% ipython --no-banner

In [1]: import numpy as np

In [2]: from numpy import linalg as LA

In [3]: np.set_printoptions(precision=2, suppress=True, linewidth=200, sign=" ")

In [4]: m1 = np.loadtxt("w.csv", delimiter=",")

In [5]: print(m1)
[[-0.63 -0.87  0.49  1.61]
 [ 0.56 -1.62  0.61 -0.84]
 [ 0.84 -0.59 -1.64  0.51]
 [ 1.61  0.53  0.84  0.66]]

In [6]: Q, r_ = LA.qr(m1)

In [7]: print(np.round(Q.T @ Q, 2) + 0)
[[ 1.  0.  0.  0.]
 [ 0.  1.  0.  0.]
 [ 0.  0.  1.  0.]
 [ 0.  0.  0.  1.]]

In [8]: print(round(float(abs(r_[0, 0])), 2), round(float(LA.norm(m1[:, 0])), 2))
2.0 2.0

In [9]: print(np.abs(np.diag(r_)))
[ 2.  2.  2.  2.]

In [10]: print(r_.round(2) + 0)
[[ 2.  0.  0.  0.]
 [ 0.  2.  0.  0.]
 [ 0.  0.  2.  0.]
 [ 0.  0.  0.  2.]]

In [11]: print(np.trace(Q @ Q.T))
4.0

In [12]: print(round(LA.norm(m1), 2))
4.0

In [13]: print(np.count_nonzero(m1))
16

In [14]: print(m1.sum(axis=0))
[ 2.38 -2.55  0.3   1.94]

In [15]: print(round(float(np.abs(m1).max()), 2))
1.64

In [16]: print(m1.sum(axis=1))
[ 0.61 -1.29 -0.88  3.63]

In [17]: print(m1.shape)
(4, 4)

In [18]: print(np.unravel_index(np.abs(m1).argmax(), m1.shape))
(np.int64(2), np.int64(2))

In [19]: cov = m1.T @ m1

In [20]: print((m1 @ m1.T).shape)
(4, 4)

In [21]: print(LA.eigvalsh(cov)[::-1])
[ 4.  4.  4.  4.]

In [22]: print(cov.round(2) + 0)
[[ 4.  0.  0.  0.]
 [ 0.  4.  0.  0.]
 [ 0.  0.  4.  0.]
 [ 0.  0.  0.  4.]]

In [23]: J = np.loadtxt("layer11.csv", delimiter=",")

In [24]: print(J)
[[ 10.   0.   5.   4.   1.   3.   0.   3.   2.   3.]
 [  0.  -1.   0.   1.   4.   1.   2.   0.   4.   0.]
 [  1.   3.  28.   2.   3.   4.   3.   4.   2.   2.]
 [  1.   0.   2.  -5.   5.   3.   0.   0.   2.   3.]
 [  1.   1.   2.   0.  17.   5.   0.   2.   5.   3.]
 [  4.   2.   3.   3.   0. -21.   0.   3.   4.   4.]
 [  1.   0.   4.   0.   0.   5.  30.   0.   0.   5.]
 [  5.   4.   1.   0.   1.   0.   5. -15.   5.   0.]
 [  3.   2.   4.   2.   0.   4.   1.   2. -15.   2.]
 [  2.   3.   2.   5.   4.   2.   0.   1.   0. -14.]]

In [25]: other = J / np.sqrt((J ** 2).mean(axis=1, keepdims=True))

In [26]: print(LA.matrix_rank(J - J.mean(axis=1, keepdims=True)))
9

In [27]: print(LA.norm(other, axis=1))
[ 3.16  3.16  3.16  3.16  3.16  3.16  3.16  3.16  3.16  3.16]

In [28]: print(other[8])
[ 0.56  0.38  0.75  0.38  0.    0.75  0.19  0.38 -2.82  0.38]
